% python3 -q
>>> import numpy as np
>>> import numpy.linalg as la
>>> np.set_printoptions(suppress=True, linewidth=200)
>>> rnd = lambda a: np.round(a, 2) + 0
>>> B = np.array([[1, 2], [0, 2]])
>>> Z = np.array([[3, -1, 3], [-2, 3, 0], [-2, 0, 1]])
>>> arr = np.kron(B, Z)
>>> print(arr)
[[ 3 -1  3  6 -2  6]
 [-2  3  0 -4  6  0]
 [-2  0  1 -4  0  2]
 [ 0  0  0  6 -2  6]
 [ 0  0  0 -4  6  0]
 [ 0  0  0 -4  0  2]]
>>> rng = np.random.default_rng(1586)
>>> labels = rng.permutation(6)
>>> print(labels)
[5 0 1 4 2 3]
>>> B = arr[labels][:, labels]
>>> print(B)
[[ 2  0  0  0  0 -4]
 [ 6  3 -1 -2  3  6]
 [ 0 -2  3  6  0 -4]
 [ 0  0  0  6  0 -4]
 [ 2 -2  0  0  1 -4]
 [ 6  0  0 -2  0  6]]
>>> print(np.trace(B))
21
>>> th = np.radians(135)
>>> R = np.eye(6)
>>> R[4, 4] = R[2, 2] = np.cos(th)
>>> R[4, 2], R[2, 4] = -np.sin(th), np.sin(th)
>>> print(rnd(R))
[[ 1.    0.    0.    0.    0.    0.  ]
 [ 0.    1.    0.    0.    0.    0.  ]
 [ 0.    0.   -0.71  0.    0.71  0.  ]
 [ 0.    0.    0.    1.    0.    0.  ]
 [ 0.    0.   -0.71  0.   -0.71  0.  ]
 [ 0.    0.    0.    0.    0.    1.  ]]
>>> B = arr @ R.T
>>> print(rnd(la.svd(arr, compute_uv=False)), rnd(la.svd(B, compute_uv=False)))
[15.05  7.82  5.29  3.53  1.83  1.24] [15.05  7.82  5.29  3.53  1.83  1.24]
>>> print(np.allclose(la.norm(arr, axis=1), la.norm(B, axis=1)))
True
>>> print(np.abs(arr).max())
6
>>> print(arr.sum(axis=0))
[-1  2  4 -4  8 16]
>>> print(arr.sum(axis=1))
[15  3 -3 10  2 -2]
>>> print(la.matrix_rank(arr))
6
>>> print(np.count_nonzero(arr))
21
>>> print(rnd(la.svd(arr, compute_uv=False)))
[15.05  7.82  5.29  3.53  1.83  1.24]
>>> print(rnd(arr.mean(axis=0)))
[-0.17  0.33  0.67 -0.67  1.33  2.67]
>>> U, sig, Vh = la.svd(arr, full_matrices=False)
>>> print(rnd(sig / sig[0]))
[1.   0.52 0.35 0.23 0.12 0.08]
>>> print(rnd(np.cumsum(sig ** 2) / np.sum(sig ** 2)))
[0.68 0.86 0.95 0.99 1.   1.  ]
>>> print(rnd(U.T @ U))
[[1. 0. 0. 0. 0. 0.]
 [0. 1. 0. 0. 0. 0.]
 [0. 0. 1. 0. 0. 0.]
 [0. 0. 0. 1. 0. 0.]
 [0. 0. 0. 0. 1. 0.]
 [0. 0. 0. 0. 0. 1.]]
>>> print(np.abs(U[:, 0]).round(6).argmax())
0
>>> print(rnd(U.T @ arr @ Vh.T))
[[15.05  0.    0.    0.    0.    0.  ]
 [ 0.    7.82  0.    0.    0.    0.  ]
 [ 0.    0.    5.29  0.    0.    0.  ]
 [ 0.    0.    0.    3.53  0.    0.  ]
 [ 0.    0.    0.    0.    1.83  0.  ]
 [ 0.    0.    0.    0.    0.    1.24]]
>>> print(rnd(np.abs(Vh[0])))
[0.2  0.13 0.11 0.74 0.48 0.4 ]
>>> q, R = la.qr(arr)
>>> print(rnd(q @ R))
[[ 3. -1.  3.  6. -2.  6.]
 [-2.  3.  0. -4.  6.  0.]
 [-2.  0.  1. -4.  0.  2.]
 [ 0.  0.  0.  6. -2.  6.]
 [ 0.  0.  0. -4.  6.  0.]
 [ 0.  0.  0. -4.  0.  2.]]
>>> print(np.trace(q @ q.T))
6.0
>>> print(rnd(R))
[[-4.12  2.18 -1.7  -8.25  4.37 -3.4 ]
 [ 0.   -2.29 -0.31  0.   -4.58 -0.62]
 [ 0.    0.    2.65  0.    0.    5.3 ]
 [ 0.    0.    0.   -8.25  4.37 -3.4 ]
 [ 0.    0.    0.    0.   -4.58 -0.62]
 [ 0.    0.    0.    0.    0.    5.3 ]]
>>> print(rnd(np.abs(np.diag(R))))
[4.12 2.29 2.65 8.25 4.58 5.3 ]
>>> print(rnd(q.T @ q))
[[1. 0. 0. 0. 0. 0.]
 [0. 1. 0. 0. 0. 0.]
 [0. 0. 1. 0. 0. 0.]
 [0. 0. 0. 1. 0. 0.]
 [0. 0. 0. 0. 1. 0.]
 [0. 0. 0. 0. 0. 1.]]
>>> print(q.shape, R.shape)
(6, 6) (6, 6)
>>> q, _ = la.qr(np.array([[0.1, -0.8, -1.3, -1.0, -0.3, -1.5, 0.7],
...     [-0.8, -0.6, 0.6, -0.2, 0.4, 1.5, 0.3],
...     [0.1, 0.8, 0.9, -0.9, 0.2, 1.1, -1.1],
...     [-0.7, 0.6, 0.6, 0.0, -1.1, -2.9, 0.0],
...     [-0.3, 0.4, 1.7, 0.6, 1.4, 0.3, -0.2],
...     [-0.6, 0.3, 0.0, -0.4, 0.8, -1.7, -1.9],
...     [0.1, 0.1, 0.1, 0.0, -0.8, -0.3, 1.0]]))
>>> evals = np.array([0, 3, 0, 0, 0, 1, 3])
>>> mat = q @ np.diag(evals) @ q.T
>>> print(rnd(mat))
[[ 1.22  0.52 -0.96 -0.3  -0.02 -0.32 -0.21]
 [ 0.52  0.83 -0.72 -0.63 -0.56 -0.15 -0.05]
 [-0.96 -0.72  0.95  0.57  0.27  0.14 -0.12]
 [-0.3  -0.63  0.57  0.67  0.38 -0.2  -0.64]
 [-0.02 -0.56  0.27  0.38  0.52  0.12  0.22]
 [-0.32 -0.15  0.14 -0.2   0.12  0.51  1.03]
 [-0.21 -0.05 -0.12 -0.64  0.22  1.03  2.29]]
>>> # null space of dimension 4
>>> r = la.matrix_rank(mat)
>>> print(r)
3
>>> ns = la.svd(mat)[2][r:].T
>>> print(rnd(ns @ ns.T))
[[ 0.35 -0.02  0.4  -0.02 -0.23  0.12  0.01]
 [-0.02  0.63  0.19  0.28  0.34  0.04  0.05]
 [ 0.4   0.19  0.66 -0.15 -0.02 -0.05  0.06]
 [-0.02  0.28 -0.15  0.72 -0.24  0.07  0.19]
 [-0.23  0.34 -0.02 -0.24  0.59 -0.03 -0.13]
 [ 0.12  0.04 -0.05  0.07 -0.03  0.83 -0.34]
 [ 0.01  0.05  0.06  0.19 -0.13 -0.34  0.22]]
>>> print(ns.shape)
(7, 4)
>>> print(np.allclose(mat @ ns, 0))
True
>>> print([int(la.matrix_rank(mat[:, :j + 1])) for j in range(7)])
[1, 2, 3, 3, 3, 3, 3]
>>> print(rnd(la.det(arr)))
5000.0
>>> print(np.allclose(arr @ arr.T, arr.T @ arr))
False
>>> print((arr - arr.T) / 2)
[[ 0.   0.5  2.5  3.  -1.   3. ]
 [-0.5  0.   0.  -2.   3.   0. ]
 [-2.5  0.   0.  -2.   0.   1. ]
 [-3.   2.   2.   0.   1.   5. ]
 [ 1.  -3.   0.  -1.   0.   0. ]
 [-3.   0.  -1.  -5.   0.   0. ]]
>>> print(rnd(np.sort(np.abs(la.eigvals(arr)))))
[2.6  2.6  3.69 5.21 5.21 7.37]
